>>> import numpy as np
>>> np.set_printoptions(suppress=True, linewidth=160)
>>> X = np.array([[1.4, 0.2, 0.9, 0.2, -0.7],
...     [-0.3, -0.3, 1.6, 0.0, 0.3],
...     [-0.1, 0.3, 2.9, -0.4, 0.4],
...     [0.4, 0.1, -0.9, 0.2, 1.7],
...     [0.1, -0.5, 0.7, 0.5, 0.5],
...     [1.3, -1.4, -0.2, 0.5, 0.0]])
>>> rng = np.random.default_rng(5951)
>>> X[3] = X[0] + 0.1 * rng.normal(size=5)
>>> X.round(1)
array([[ 1.4,  0.2,  0.9,  0.2, -0.7],
       [-0.3, -0.3,  1.6,  0. ,  0.3],
       [-0.1,  0.3,  2.9, -0.4,  0.4],
       [ 1.5,  0.2,  0.7,  0.3, -0.8],
       [ 0.1, -0.5,  0.7,  0.5,  0.5],
       [ 1.3, -1.4, -0.2,  0.5,  0. ]])
>>> B = X + rng.integers(-2, 3, (6, 3)) @ rng.integers(-2, 3, (3, 5))
>>> B.round(1)
array([[ 9.4,  1.2,  4.9, -0.8,  1.3],
       [-0.3, -2.3,  5.6, -2. , -7.7],
       [ 3.9, -3.7,  8.9, -6.4, -5.6],
       [-2.5,  4.2, -5.3,  6.3,  5.2],
       [-3.9,  1.5, -1.3,  4.5, -1.5],
       [ 7.3,  3.6,  1.8,  5.5,  2. ]])
>>> np.round(np.linalg.svd(B - X, compute_uv=False), 1) + 0
array([19.4, 12.8,  7.1,  0. ,  0. ])
>>> np.round(B - X, 1)
array([[ 8.,  1.,  4., -1.,  2.],
       [ 0., -2.,  4., -2., -8.],
       [ 4., -4.,  6., -6., -6.],
       [-4.,  4., -6.,  6.,  6.],
       [-4.,  2., -2.,  4., -2.],
       [ 6.,  5.,  2.,  5.,  2.]])
>>> np.abs(B - X).sum(axis=1)
array([16., 16., 26., 26., 14., 20.])
>>> z = rng.permutation(5)
>>> B = X[:, z] * rng.choice([-1, 1], 5)
>>> B.round(1)
array([[-0.2, -1.4,  0.2,  0.9, -0.7],
       [-0. ,  0.3, -0.3,  1.6,  0.3],
       [ 0.4,  0.1,  0.3,  2.9,  0.4],
       [-0.3, -1.5,  0.2,  0.7, -0.8],
       [-0.5, -0.1, -0.5,  0.7,  0.5],
       [-0.5, -1.3, -1.4, -0.2,  0. ]])
>>> Uu, _, VT = np.linalg.svd(X.T @ B)
>>> np.round(np.linalg.lstsq(X, B)[0], 1) + 0
array([[ 0., -1.,  0.,  0.,  0.],
       [ 0.,  0.,  1.,  0.,  0.],
       [ 0.,  0.,  0.,  1.,  0.],
       [-1.,  0.,  0.,  0.,  0.],
       [ 0.,  0.,  0.,  0.,  1.]])
>>> z
array([3, 0, 1, 2, 4])
>>> np.round(Uu @ VT, 1) + 0
array([[ 0., -1.,  0.,  0.,  0.],
       [ 0.,  0.,  1.,  0.,  0.],
       [ 0.,  0.,  0.,  1.,  0.],
       [-1.,  0.,  0.,  0.,  0.],
       [ 0.,  0.,  0.,  0.,  1.]])
>>> x = np.array([2, 2, 3, 0, 1])
>>> np.round(X * x, 1)
array([[ 2.8,  0.4,  2.7,  0. , -0.7],
       [-0.6, -0.6,  4.8,  0. ,  0.3],
       [-0.2,  0.6,  8.7, -0. ,  0.4],
       [ 3. ,  0.4,  2.2,  0. , -0.8],
       [ 0.2, -1. ,  2.1,  0. ,  0.5],
       [ 2.6, -2.8, -0.6,  0. ,  0. ]])
>>> np.round(X @ np.ones(5), 1)
array([2. , 1.3, 3.1, 1.9, 1.3, 0.2])
>>> np.linalg.norm(X @ x) <= np.linalg.norm(X, 2) * np.linalg.norm(x) + 1e-9
np.True_
>>> x @ X
Traceback (most recent call last):
  File "<python-input-22>", line 1, in <module>
    x @ X
    ~~^~~
ValueError: matmul: Input operand 1 has a mismatch in its core dimension 0, with gufunc signature (n?,k),(k,m?)->(n?,m?) (size 6 is different from 5)
>>> np.round((X * x).sum(axis=1), 1)
array([ 5.2,  3.9,  9.5,  4.8,  1.8, -0.8])
>>> M = np.array([[1.0, -1.0, 0.0, 0.0, 0.0, 0.0, 0.0],
...     [-1.0, 0.0, -1.0, 0.0, 0.0, 0.0, 0.0],
...     [0.0, -1.0, 0.0, -1.0, 0.0, 0.0, 0.0],
...     [0.0, 0.0, -1.0, 3.0, -1.0, 0.0, 0.0],
...     [0.0, 0.0, 0.0, -1.0, 0.0, -1.0, 0.0],
...     [0.0, 0.0, 0.0, 0.0, -1.0, 0.0, -1.0],
...     [0.0, 0.0, 0.0, 0.0, 0.0, -1.0, 0.0]])
>>> # symmetric, so the eigenvalues are real
>>> x = np.array([1, 1, 9, -9, 0, 7, -3])
>>> h1 = np.maximum(M @ x, 0)
>>> M.T @ h1
array([  0.,  -8.,   0., -10.,  -3.,  -2.,  -3.])
>>> np.flatnonzero(h1 > 1e-9)
array([2, 4, 5])
>>> np.maximum(M @ (3 * x), 0)
array([ 0.,  0., 24.,  0.,  6.,  9.,  0.])
>>> h1
array([0., 0., 8., 0., 2., 3., 0.])
>>> B = np.linalg.invert(M)
Traceback (most recent call last):
  File "<python-input-32>", line 1, in <module>
    B = np.linalg.invert(M)
        ^^^^^^^^^^^^^^^^
AttributeError: module 'numpy.linalg' has no attribute 'invert'
>>> B = np.linalg.inv(M)
>>> round(float(np.linalg.det(M) * np.linalg.det(B)), 1)
1.0
>>> round(float(np.linalg.cond(M)), 1)
19.1
>>> np.allclose(B, M.T)
False
>>> vals, evecs = np.linalg.eigh(M)
>>> x = np.array([1, 3, 0, 0, 1, 3, 2])
>>> np.round(evecs * np.abs(vals) @ evecs.T, 1) + 0
array([[ 1.2, -0.4,  0.5,  0.1,  0. ,  0. ,  0. ],
       [-0.4,  1.3,  0.2,  0.3,  0.1,  0. ,  0. ],
       [ 0.5,  0.2,  1.1, -0.7,  0.2,  0.1,  0. ],
       [ 0.1,  0.3, -0.7,  3.1, -0.7,  0.2,  0.1],
       [ 0. ,  0.1,  0.2, -0.7,  1. ,  0.1,  0.6],
       [ 0. ,  0. ,  0.1,  0.2,  0.1,  1.4,  0. ],
       [ 0. ,  0. ,  0. ,  0.1,  0.6,  0. ,  0.8]])
>>> (np.sign(evecs[:, -1].round(6)) == np.sign(evecs[0, -1].round(6))).astype(int)
array([1, 0, 1, 0, 1, 0, 1])
>>> x @ M @ x
np.float64(-23.0)
>>> np.count_nonzero(M)
np.int64(14)
>>> np.round(M.mean(axis=0), 1)
array([ 0. , -0.3, -0.3,  0.1, -0.3, -0.3, -0.1])
>>> np.zeros(7, 7)
Traceback (most recent call last):
  File "<python-input-44>", line 1, in <module>
    np.zeros(7, 7)
    ~~~~~~~~^^^^^^
TypeError: Cannot interpret '7' as a data type
>>> np.round(np.linalg.svd(M, compute_uv=False), 1)
array([3.6, 1.8, 1.5, 1.3, 1.3, 0.3, 0.2])
>>> M[:, 7]
Traceback (most recent call last):
  File "<python-input-46>", line 1, in <module>
    M[:, 7]
    ~^^^^^^
IndexError: index 7 is out of bounds for axis 1 with size 7
>>> np.unravel_index(np.abs(M).argmax(), M.shape)
(np.int64(3), np.int64(3))
>>> np.abs(M).max()
np.float64(3.0)
>>> z = rng.permutation(7)
>>> z
array([2, 3, 0, 4, 1, 5, 6])
>>> B = M[z][:, z]
>>> B
array([[ 0., -1.,  0.,  0., -1.,  0.,  0.],
       [-1.,  3.,  0., -1.,  0.,  0.,  0.],
       [ 0.,  0.,  1.,  0., -1.,  0.,  0.],
       [ 0., -1.,  0.,  0.,  0., -1.,  0.],
       [-1.,  0., -1.,  0.,  0.,  0.,  0.],
       [ 0.,  0.,  0., -1.,  0.,  0., -1.],
       [ 0.,  0.,  0.,  0.,  0., -1.,  0.]])
>>> m1 = np.loadtxt("block15.csv", delimiter=",")
>>> m1.round(1) + 0
array([[ 0.4, -3. , -0.3,  0.1],
       [-0.1,  2.4,  1.3,  1.2],
       [ 0. ,  2. ,  1.6,  1.6],
       [ 0.4, -0.7,  1.8,  2.2],
       [-0.2, -0.8, -1.9, -2.2],
       [ 0.5, -2.6,  0.7,  1.3],
       [ 0.5, -2.3,  1. ,  1.6],
       [-0.4,  2.9,  0.5,  0.2],
       [-0.5,  2.1, -1.1, -1.7],
       [ 0.3, -2.8, -0.9, -0.6],
       [ 0.5, -2.7,  0.6,  1.1],
       [ 0.1,  1.4,  1.8,  1.9],
       [-0.4,  0.3, -1.9, -2.3],
       [-0.3,  2.9,  0.7,  0.4],
       [-0.5,  2.8, -0.3, -0.8],
       [-0.2,  2.4,  1.3,  1.2],
       [-0.2,  2.4,  1.3,  1.1],
       [-0.2, -1.1, -1.9, -2.1],
       [-0.4,  0.6, -1.8, -2.2],
       [-0.5,  2.5, -0.8, -1.3],
       [-0.5,  1.6, -1.5, -2. ]])
>>> Uu, sv, VT = np.linalg.svd(m1)
>>> evecs = VT[:(sv > 1e-8).sum()]
>>> x = m1[16] + 3 * m1[17] + rng.integers(2) * np.eye(4)[1]
>>> x.round(1)
array([-0.7, -0.7, -4.4, -5.1])
>>> np.allclose(evecs.T @ evecs @ x, x)
True
>>> np.round(np.diag(evecs.T @ evecs), 1) + 0
array([0. , 1. , 0.4, 0.6])
>>> z = m1[:, 3] > np.median(m1[:, 3])
>>> u = m1[z].mean(axis=0) - m1[~z].mean(axis=0)
>>> ((m1 - m1.mean(axis=0)) @ u > 0).astype(int)
array([0, 1, 1, 1, 0, 1, 1, 1, 0, 0, 1, 1, 0, 1, 0, 1, 1, 0, 0, 0, 0])
>>> u.round(1) + 0
array([0.4, 0. , 2.3, 2.7])
>>> z.astype(int)
array([0, 1, 1, 1, 0, 1, 1, 0, 0, 0, 1, 1, 0, 1, 0, 1, 1, 0, 0, 0, 0])
>>> np.argsort(-np.abs(u).round(6), kind="stable")
array([3, 2, 0, 1])
>>> Xc = m1 - m1.mean(axis=0)
>>> evecs = np.linalg.svd(Xc)[2][:2]
>>> B = Xc - Xc @ evecs.T @ evecs
>>> np.round(np.linalg.norm(B) / np.linalg.norm(Xc), 1)
np.float64(0.0)
>>> np.round(np.diag(evecs.T @ evecs), 1) + 0
array([0. , 1. , 0.4, 0.6])
>>> np.round((Xc @ evecs.T).std(axis=0), 1)
array([2.2, 2. ])
>>> np.linalg.norm(B, axis=1).round(6).argmax()
np.int64(0)
>>> np.round(B.std(axis=0), 1) + 0
array([0., 0., 0., 0.])
>>> feats = np.load("out9.npy")
>>> feats
array([[-0.7,  0.3,  0.2],
       [ 2.6, -1.2, -0.9],
       [-2.3,  0.7,  0.9],
       [ 1. , -0.2, -0.6],
       [-0.3,  0. ,  0.6],
       [-1.3,  0.4,  0.6],
       [ 1.4,  0. , -0.8],
       [-2.8,  0.7,  1.2],
       [ 0.6, -0.6, -0.1],
       [-3.2,  1.2,  1.5],
       [ 2.3, -1.1, -1. ],
       [ 0.5, -0.6,  0. ],
       [ 0. , -0.1,  0.3],
       [-1.6,  0.7,  0.6],
       [-6.3,  2.3,  2.7],
       [ 3.8, -1. , -2.2],
       [-2.3,  0.2,  1.6]])
>>> Xc = feats - feats.mean(axis=0)
>>> evecs = np.linalg.svd(Xc)[2][:1]
>>> B = Xc - Xc @ evecs.T @ evecs
>>> round(np.linalg.norm(B) / np.linalg.norm(Xc), 1)
np.float64(0.1)
>>> np.round(np.diag(evecs.T @ evecs), 1)
array([0.8, 0.1, 0.2])
>>> np.round(B.std(axis=0), 1)
array([0.1, 0.3, 0.2])
>>> np.round((Xc @ evecs.T).std(axis=0), 1)
array([2.8])
>>> d = np.linalg.norm(feats[:, None] - feats[None], axis=-1)
>>> np.unravel_index(d.round(6).argmax(), d.shape)
(np.int64(14), np.int64(15))
>>> np.flatnonzero(d[6] < d.mean() / 2)
array([ 3,  6,  8, 10, 11])
>>> hat = feats @ np.linalg.solve(feats.T @ feats, feats.T)
>>> np.round(np.diag(hat), 1) + 0
array([0. , 0.2, 0.1, 0. , 0.3, 0. , 0.2, 0.2, 0.1, 0.1, 0.2, 0.1, 0.1, 0. , 0.4, 0.3, 0.3])
>>> Z = feats[[3, 8]].astype(float)
>>> for _ in range(6):
...     z = np.linalg.norm(feats[:, None] - Z, axis=-1).argmin(axis=1)
...     Z = np.array([feats[z == j].mean(axis=0) for j in range(2)])
... 
>>> z
array([1, 0, 1, 0, 1, 1, 0, 1, 0, 1, 0, 0, 0, 1, 1, 0, 1])
>>> np.round(Z[1] - Z[0], 1)
array([-3.8,  1.3,  1.8])
>>> np.abs(Z[1] - Z[0]).argmax()
np.int64(0)
>>> W1 = np.array([[2, 1, 1, 0, 0], [3, 2, 2, 3, 0], [0, 2, 1, 2, 0]])
>>> beta = np.array([2, 3, -1, 3, 2])
>>> H = np.maximum(feats @ W1 + beta, 0)
>>> np.linalg.matrix_rank(H)
np.int64(4)
>>> (H > 0).astype(int)
array([[1, 1, 0, 1, 1],
       [1, 1, 0, 0, 1],
       [0, 1, 0, 1, 1],
       [1, 1, 0, 1, 1],
       [1, 1, 0, 1, 1],
       [1, 1, 0, 1, 1],
       [1, 1, 0, 1, 1],
       [0, 1, 0, 1, 1],
       [1, 1, 0, 1, 1],
       [0, 1, 0, 1, 1],
       [1, 1, 0, 0, 1],
       [1, 1, 0, 1, 1],
       [1, 1, 0, 1, 1],
       [1, 1, 0, 1, 1],
       [0, 1, 0, 1, 1],
       [1, 1, 0, 0, 1],
       [0, 1, 0, 1, 1]])
>>> H.round(1)
array([[ 1.5,  3.3,  0. ,  4.3,  2. ],
       [ 3.6,  1.4,  0. ,  0. ,  2. ],
       [ 0. ,  3.9,  0. ,  6.9,  2. ],
       [ 3.4,  2.4,  0. ,  1.2,  2. ],
       [ 1.4,  3.9,  0. ,  4.2,  2. ],
       [ 0.6,  3.7,  0. ,  5.4,  2. ],
       [ 4.8,  2.8,  0. ,  1.4,  2. ],
       [ 0. ,  4. ,  0. ,  7.5,  2. ],
       [ 1.4,  2.2,  0. ,  1. ,  2. ],
       [ 0. ,  5.2,  0. ,  9.6,  2. ],
       [ 3.3,  1.1,  0. ,  0. ,  2. ],
       [ 1.2,  2.3,  0. ,  1.2,  2. ],
       [ 1.7,  3.4,  0. ,  3.3,  2. ],
       [ 0.9,  4. ,  0. ,  6.3,  2. ],
       [ 0. ,  6.7,  0. , 15.3,  2. ],
       [ 6.6,  0.4,  0. ,  0. ,  2. ],
       [ 0. ,  4.3,  0. ,  6.8,  2. ]])
>>> np.round((H > 0).mean(axis=0), 1)
array([0.7, 1. , 0. , 0.8, 1. ])
>>> Z = np.array([[0, 1], [0, 1], [-3, 2], [-2, 0], [3, 2]])
>>> (H @ Z).round(6).argmax(axis=1)
array([1, 1, 1, 1, 1, 1, 1, 1, 1, 1, 1, 1, 1, 1, 1, 1, 1])
>>> W1 @ Z
array([[ -3,   5],
       [-12,   9],
       [ -7,   4]])
>>> E = np.load("w.npy")
>>> E
array([[0, 0, 1],
       [2, 1, 2],
       [1, 0, 0],
       [1, 1, 1],
       [0, 0, 1],
       [4, 2, 5]])
>>> x = np.array([1, -2, -2])
>>> y = E @ x
>>> np.round(np.linalg.pinv(E) @ E, 1) + 0
array([[1., 0., 0.],
       [0., 1., 0.],
       [0., 0., 1.]])
>>> y
array([ -2,  -4,   1,  -3,  -2, -10])
>>> y = y + 0.3 * rng.normal(size=6)
>>> y.round(1)
array([ -2.1,  -3.8,   0.7,  -2.9,  -2.1, -10. ])
>>> beta, *_ = np.linalg.lstsq(E, y)
>>> np.round(E.T @ (y - E @ beta), 1) + 0
array([0., 0., 0.])
>>> beta.round(1)
array([ 0.8, -1.6, -2. ])
>>> B = np.c_[E[:, :2] @ np.array([[1, 1], [1, 2]]), np.array([2, 1, 1, -1, -2, 2])]
>>> B
array([[ 0,  0,  2],
       [ 3,  4,  1],
       [ 1,  1,  1],
       [ 2,  3, -1],
       [ 0,  0, -2],
       [ 6,  8,  2]])
>>> np.round(np.linalg.norm(np.linalg.qr(E)[0].T @ B, axis=0) ** 2 / ((B ** 2).sum(axis=0) + 1e-12), 1)
array([1. , 1. , 0.4])
>>> u = np.array([2, 3])
>>> np.cross(E[0, :3], E[1, :3])
array([-1,  2,  0])
>>> np.convolve(E[0], u)
array([0, 0, 2, 3])
>>> np.polyval(u, E[0])
array([3, 3, 5])
>>> np.array([np.convolve(row, u, "same") for row in E])
array([[ 0,  0,  2],
       [ 4,  8,  7],
       [ 2,  3,  0],
       [ 2,  5,  5],
       [ 0,  0,  2],
       [ 8, 16, 16]])
